$ python3 -q
>>> import numpy as np
>>> from numpy import linalg as LA
>>> np.set_printoptions(suppress=True, linewidth=140)
>>> X = np.loadtxt("sample2.csv", delimiter=",")
>>> X
array([[-0.8, -1. ,  1. , -0.2, -0.9,  0.6, -0.2, -1. , -0.9],
       [-0.6, -0.9,  1. ,  0.4,  0.2, -0.3,  0.6,  0.3, -1. ],
       [ 0. ,  0. , -1. ,  1. , -0.7,  1. , -0.9, -0.7, -1. ],
       [ 0.6,  1. , -0.6, -0.4,  0.9, -0.7,  0.8,  1. ,  0.8],
       [ 0. ,  0.9,  1. , -1. ,  0.9, -1. ,  1. ,  1. ,  0.8],
       [ 0.1,  0.4, -1. ,  1. , -0.8,  1. , -1. , -0.6, -1. ],
       [ 0.6,  1. , -0.4,  0. ,  0.9,  0.3,  0.9,  1. , -0.6],
       [ 0.5,  0.9,  0. , -1. ,  0.2, -0.1,  0.8, -0.6,  1. ],
       [-0.3, -1. ,  0.8, -1. , -0.9,  0.9,  0.2, -1. ,  0.4],
       [ 0.5,  0.8, -0.7, -0.9,  0.5, -1. ,  0.2,  0.7,  1. ],
       [-0.2, -0.4, -0.2,  0.9, -0.2,  0.7, -0.5,  0.1, -1. ],
       [ 0.7,  1. ,  0.3, -0.9,  1. , -1. ,  1. ,  1. ,  1. ],
       [-0.2, -0.9,  1. , -1. , -0.4, -0.9,  1. , -1. ,  1. ],
       [ 0.2,  1. ,  0.2,  0.9,  0.9,  0.5,  0.7,  1. , -1. ],
       [-0.2, -0.8,  0.4, -0.4, -0.4,  0.1, -0.1, -0.7,  0.2],
       [-0.4, -1. , -0.2, -0.5, -0.9,  0.1, -0.8, -1. ,  0.9],
       [ 0.5,  0.9, -1. ,  1. ,  0.7, -0.5, -0.9,  1. , -0.3],
       [ 0.1, -0.9, -1. ,  0.9, -0.3, -0.9, -0.9,  0.6,  0.9],
       [ 0. , -0.9, -1. ,  1. , -0.6,  0.2, -1. ,  0.2, -0.3],
       [-0.4, -1. ,  0.7, -0.6, -0.7,  0. , -0.2, -0.9,  0.4],
       [-0.8, -1. ,  0.4,  1. , -1. ,  0.9, -1. , -1. , -1. ]])
>>> dist = LA.norm(X[:, None] - X[None], axis=-1)
>>> print(dist.shape)
(21, 21)
>>> np.round(LA.norm(X - X.mean(axis=0), axis=1), 1)
array([2.3, 2. , 2.4, 2.4, 2.8, 2.5, 2.2, 2.1, 2.3, 2.3, 1.7, 2.8, 2.6, 2.4, 1.2, 2.1, 2.4, 2.3, 2. , 1.8, 2.7])
>>> dist.mean(axis=1).argmax()
np.int64(4)
>>> data = 3 * np.eye(11) + np.ones((11, 11))
>>> data
array([[4., 1., 1., 1., 1., 1., 1., 1., 1., 1., 1.],
       [1., 4., 1., 1., 1., 1., 1., 1., 1., 1., 1.],
       [1., 1., 4., 1., 1., 1., 1., 1., 1., 1., 1.],
       [1., 1., 1., 4., 1., 1., 1., 1., 1., 1., 1.],
       [1., 1., 1., 1., 4., 1., 1., 1., 1., 1., 1.],
       [1., 1., 1., 1., 1., 4., 1., 1., 1., 1., 1.],
       [1., 1., 1., 1., 1., 1., 4., 1., 1., 1., 1.],
       [1., 1., 1., 1., 1., 1., 1., 4., 1., 1., 1.],
       [1., 1., 1., 1., 1., 1., 1., 1., 4., 1., 1.],
       [1., 1., 1., 1., 1., 1., 1., 1., 1., 4., 1.],
       [1., 1., 1., 1., 1., 1., 1., 1., 1., 1., 4.]])
>>> Q, r_ = LA.qr(data)
>>> Q.round(1) + 0
array([[-0.8,  0.4,  0.3,  0.2,  0.2,  0.1,  0.1,  0.1,  0.1,  0.1, -0.1],
       [-0.2, -0.9,  0.3,  0.2,  0.2,  0.1,  0.1,  0.1,  0.1,  0.1, -0.1],
       [-0.2, -0.1, -0.9,  0.2,  0.2,  0.1,  0.1,  0.1,  0.1,  0.1, -0.1],
       [-0.2, -0.1, -0.1, -0.9,  0.2,  0.1,  0.1,  0.1,  0.1,  0.1, -0.1],
       [-0.2, -0.1, -0.1,  0. , -0.9,  0.1,  0.1,  0.1,  0.1,  0.1, -0.1],
       [-0.2, -0.1, -0.1,  0. ,  0. , -0.9,  0.1,  0.1,  0.1,  0.1, -0.1],
       [-0.2, -0.1, -0.1,  0. ,  0. ,  0. , -1. ,  0.1,  0.1,  0.1, -0.1],
       [-0.2, -0.1, -0.1,  0. ,  0. ,  0. ,  0. , -1. ,  0.1,  0.1, -0.1],
       [-0.2, -0.1, -0.1,  0. ,  0. ,  0. ,  0. ,  0. , -1. ,  0.1, -0.1],
       [-0.2, -0.1, -0.1,  0. ,  0. ,  0. ,  0. ,  0. ,  0. , -1. , -0.1],
       [-0.2, -0.1, -0.1,  0. ,  0. ,  0. ,  0. ,  0. ,  0. ,  0. ,  1. ]])
>>> r_.round(1)
array([[-5.1, -3.3, -3.3, -3.3, -3.3, -3.3, -3.3, -3.3, -3.3, -3.3, -3.3],
       [ 0. , -3.9, -1.5, -1.5, -1.5, -1.5, -1.5, -1.5, -1.5, -1.5, -1.5],
       [ 0. ,  0. , -3.5, -1. , -1. , -1. , -1. , -1. , -1. , -1. , -1. ],
       [ 0. ,  0. ,  0. , -3.4, -0.8, -0.8, -0.8, -0.8, -0.8, -0.8, -0.8],
       [ 0. ,  0. ,  0. ,  0. , -3.3, -0.6, -0.6, -0.6, -0.6, -0.6, -0.6],
       [ 0. ,  0. ,  0. ,  0. ,  0. , -3.3, -0.5, -0.5, -0.5, -0.5, -0.5],
       [ 0. ,  0. ,  0. ,  0. ,  0. ,  0. , -3.2, -0.4, -0.4, -0.4, -0.4],
       [ 0. ,  0. ,  0. ,  0. ,  0. ,  0. ,  0. , -3.2, -0.4, -0.4, -0.4],
       [ 0. ,  0. ,  0. ,  0. ,  0. ,  0. ,  0. ,  0. , -3.2, -0.3, -0.3],
       [ 0. ,  0. ,  0. ,  0. ,  0. ,  0. ,  0. ,  0. ,  0. , -3.2, -0.3],
       [ 0. ,  0. ,  0. ,  0. ,  0. ,  0. ,  0. ,  0. ,  0. ,  0. ,  3.1]])
>>> print(np.round(Q @ r_, 1))
[[4. 1. 1. 1. 1. 1. 1. 1. 1. 1. 1.]
 [1. 4. 1. 1. 1. 1. 1. 1. 1. 1. 1.]
 [1. 1. 4. 1. 1. 1. 1. 1. 1. 1. 1.]
 [1. 1. 1. 4. 1. 1. 1. 1. 1. 1. 1.]
 [1. 1. 1. 1. 4. 1. 1. 1. 1. 1. 1.]
 [1. 1. 1. 1. 1. 4. 1. 1. 1. 1. 1.]
 [1. 1. 1. 1. 1. 1. 4. 1. 1. 1. 1.]
 [1. 1. 1. 1. 1. 1. 1. 4. 1. 1. 1.]
 [1. 1. 1. 1. 1. 1. 1. 1. 4. 1. 1.]
 [1. 1. 1. 1. 1. 1. 1. 1. 1. 4. 1.]
 [1. 1. 1. 1. 1. 1. 1. 1. 1. 1. 4.]]
>>> np.allclose(r_.T @ r_, data.T @ data)
True
>>> np.allclose(data @ data.T, data.T @ data)
True
>>> data @ data
array([[26., 17., 17., 17., 17., 17., 17., 17., 17., 17., 17.],
       [17., 26., 17., 17., 17., 17., 17., 17., 17., 17., 17.],
       [17., 17., 26., 17., 17., 17., 17., 17., 17., 17., 17.],
       [17., 17., 17., 26., 17., 17., 17., 17., 17., 17., 17.],
       [17., 17., 17., 17., 26., 17., 17., 17., 17., 17., 17.],
       [17., 17., 17., 17., 17., 26., 17., 17., 17., 17., 17.],
       [17., 17., 17., 17., 17., 17., 26., 17., 17., 17., 17.],
       [17., 17., 17., 17., 17., 17., 17., 26., 17., 17., 17.],
       [17., 17., 17., 17., 17., 17., 17., 17., 26., 17., 17.],
       [17., 17., 17., 17., 17., 17., 17., 17., 17., 26., 17.],
       [17., 17., 17., 17., 17., 17., 17., 17., 17., 17., 26.]])
>>> np.allclose(data, data.T)
True
>>> print(np.round(LA.det(data), 1))
826686.0
>>> np.round(LA.matrix_power(data, 4), 1)
array([[3566., 3485., 3485., 3485., 3485., 3485., 3485., 3485., 3485., 3485., 3485.],
       [3485., 3566., 3485., 3485., 3485., 3485., 3485., 3485., 3485., 3485., 3485.],
       [3485., 3485., 3566., 3485., 3485., 3485., 3485., 3485., 3485., 3485., 3485.],
       [3485., 3485., 3485., 3566., 3485., 3485., 3485., 3485., 3485., 3485., 3485.],
       [3485., 3485., 3485., 3485., 3566., 3485., 3485., 3485., 3485., 3485., 3485.],
       [3485., 3485., 3485., 3485., 3485., 3566., 3485., 3485., 3485., 3485., 3485.],
       [3485., 3485., 3485., 3485., 3485., 3485., 3566., 3485., 3485., 3485., 3485.],
       [3485., 3485., 3485., 3485., 3485., 3485., 3485., 3566., 3485., 3485., 3485.],
       [3485., 3485., 3485., 3485., 3485., 3485., 3485., 3485., 3566., 3485., 3485.],
       [3485., 3485., 3485., 3485., 3485., 3485., 3485., 3485., 3485., 3566., 3485.],
       [3485., 3485., 3485., 3485., 3485., 3485., 3485., 3485., 3485., 3485., 3566.]])
>>> print((data + data.T) / 2)
[[4. 1. 1. 1. 1. 1. 1. 1. 1. 1. 1.]
 [1. 4. 1. 1. 1. 1. 1. 1. 1. 1. 1.]
 [1. 1. 4. 1. 1. 1. 1. 1. 1. 1. 1.]
 [1. 1. 1. 4. 1. 1. 1. 1. 1. 1. 1.]
 [1. 1. 1. 1. 4. 1. 1. 1. 1. 1. 1.]
 [1. 1. 1. 1. 1. 4. 1. 1. 1. 1. 1.]
 [1. 1. 1. 1. 1. 1. 4. 1. 1. 1. 1.]
 [1. 1. 1. 1. 1. 1. 1. 4. 1. 1. 1.]
 [1. 1. 1. 1. 1. 1. 1. 1. 4. 1. 1.]
 [1. 1. 1. 1. 1. 1. 1. 1. 1. 4. 1.]
 [1. 1. 1. 1. 1. 1. 1. 1. 1. 1. 4.]]
